In [1]: import numpy as np

In [2]: import numpy.linalg as la

In [3]: np.set_printoptions(precision=2, suppress=True, linewidth=140)

In [4]: A = np.load("a.npy")

In [5]: A
Out[5]: 
array([[ 17.65,  -9.67,   3.68],
       [ 27.98, -49.07,  -0.77],
       [-13.12,   6.3 , -21.39],
       [-16.53, -11.63,   2.64],
       [-15.9 ,  20.19, -14.7 ],
       [ -3.19, -16.22,  29.97],
       [  6.73,  -1.52, -11.4 ],
       [-23.95,  27.68,  -6.22],
       [-19.95,  -5.84,  10.5 ],
       [ 23.69,  17.52, -20.09],
       [ 55.21,   5.69,  10.34],
       [ 37.7 ,   5.55,  -7.27],
       [-43.52, -21.55,  -9.31],
       [-10.09,  15.94,  -2.05],
       [ 30.18,   7.41,  20.26],
       [ 17.71,   9.53,   9.55],
       [-10.42, -17.27, -21.08],
       [-16.08,  -0.2 ,  11.52],
       [-23.76,  -7.23, -12.92],
       [-16.69,  -6.94,  -8.01],
       [-20.72,   4.09,  25.33],
       [  0.31,   9.48,  16.22],
       [ 15.91,  22.13,  16.14],
       [ 14.  , -14.45,  21.83],
       [  5.56,  10.74,  21.69],
       [ 35.99,   9.92,  23.3 ]])

In [6]: W2 = A[[21, 12]].astype(float)

In [7]: for _ in range(3):
   ...:     labels = la.norm(A[:, None] - W2, axis=-1).argmin(axis=1)
   ...:     W2 = np.array([A[labels == j].mean(axis=0) for j in range(2)])
   ...: 

In [8]: labels
Out[8]: array([0, 0, 1, 1, 1, 0, 0, 1, 1, 0, 0, 0, 1, 1, 0, 0, 1, 1, 1, 1, 1, 0, 0, 0, 0, 0])

In [9]: np.abs(W2[1] - W2[0]).argmax()
Out[9]: np.int64(0)

In [10]: np.bincount(labels)
Out[10]: array([14, 12])

In [11]: t3 = np.stack([A, 2 * A, A[::-1]])

In [12]: t3.shape
Out[12]: (3, 26, 3)

In [13]: (t3 @ A.T).shape
Out[13]: (3, 26, 26)

In [14]: la.norm(t3, axis=(1, 2))
Out[14]: array([166.67, 333.34, 166.67])

In [15]: la.matrix_rank(t3)
Out[15]: array([3, 3, 3])

In [16]: feats = 0.2 ** np.abs(np.subtract.outer(np.arange(4), np.arange(4)))

In [17]: feats
Out[17]: 
array([[1.  , 0.2 , 0.04, 0.01],
       [0.2 , 1.  , 0.2 , 0.04],
       [0.04, 0.2 , 1.  , 0.2 ],
       [0.01, 0.04, 0.2 , 1.  ]])

In [18]: x0 = np.array([1, 0, -2, 1])

In [19]: target = feats @ x0

In [20]: target
Out[20]: array([ 0.93, -0.16, -1.76,  0.61])

In [21]: np.round(la.solve(feats.T, feats[2]), 2) + 0
Out[21]: array([0., 0., 1., 0.])

In [22]: np.round(la.solve(feats, target + feats[:, 2]), 2) + 0
Out[22]: array([ 1.,  0., -1.,  1.])
